$ python -q
>>> import numpy as np
>>> np.set_printoptions(suppress=True, linewidth=120)
>>> E = np.load("layer7.npy")
>>> E.round(3)
array([[-12.747,   1.418, -12.278,   9.206],
       [  6.105,   9.084, -15.274,  -6.85 ],
       [ 12.349,  -1.842,  12.91 ,  -8.801],
       [  1.142,   8.585, -17.776,  -3.003],
       [  9.223,   8.806, -12.419,  -9.119],
       [  7.501,   9.029, -14.144,  -7.883],
       [  2.269,  -7.698,  18.318,   0.223],
       [  5.778,  -6.319,  17.864,  -2.753],
       [  2.84 ,  -7.507,  18.317,  -0.253],
       [ 11.507,   8.15 ,  -9.347, -10.668],
       [ 15.046,   4.294,   1.563, -12.358],
       [ 15.023,   4.43 ,   1.251, -12.375],
       [ 12.201,  -1.991,  13.126,  -8.653],
       [-14.66 ,  -5.502,   1.333,  12.371],
       [  7.407,  -5.492,  17.248,  -4.182],
       [  8.488,  -4.863,  16.667,  -5.15 ],
       [  7.274,  -5.564,  17.309,  -4.064],
       [-11.968,   2.219, -13.451,   8.421]])
>>> np.round(np.trace(np.linalg.pinv(E) @ E), 3)
np.float64(2.0)
>>> np.round(E @ np.linalg.pinv(E) @ E, 3)
array([[-12.747,   1.418, -12.278,   9.206],
       [  6.105,   9.084, -15.274,  -6.85 ],
       [ 12.349,  -1.842,  12.91 ,  -8.801],
       [  1.142,   8.585, -17.776,  -3.003],
       [  9.223,   8.806, -12.419,  -9.119],
       [  7.501,   9.029, -14.144,  -7.883],
       [  2.269,  -7.698,  18.318,   0.223],
       [  5.778,  -6.319,  17.864,  -2.753],
       [  2.84 ,  -7.507,  18.317,  -0.253],
       [ 11.507,   8.15 ,  -9.347, -10.668],
       [ 15.046,   4.294,   1.563, -12.358],
       [ 15.023,   4.43 ,   1.251, -12.375],
       [ 12.201,  -1.991,  13.126,  -8.653],
       [-14.66 ,  -5.502,   1.333,  12.371],
       [  7.407,  -5.492,  17.248,  -4.182],
       [  8.488,  -4.863,  16.667,  -5.15 ],
       [  7.274,  -5.564,  17.309,  -4.064],
       [-11.968,   2.219, -13.451,   8.421]])
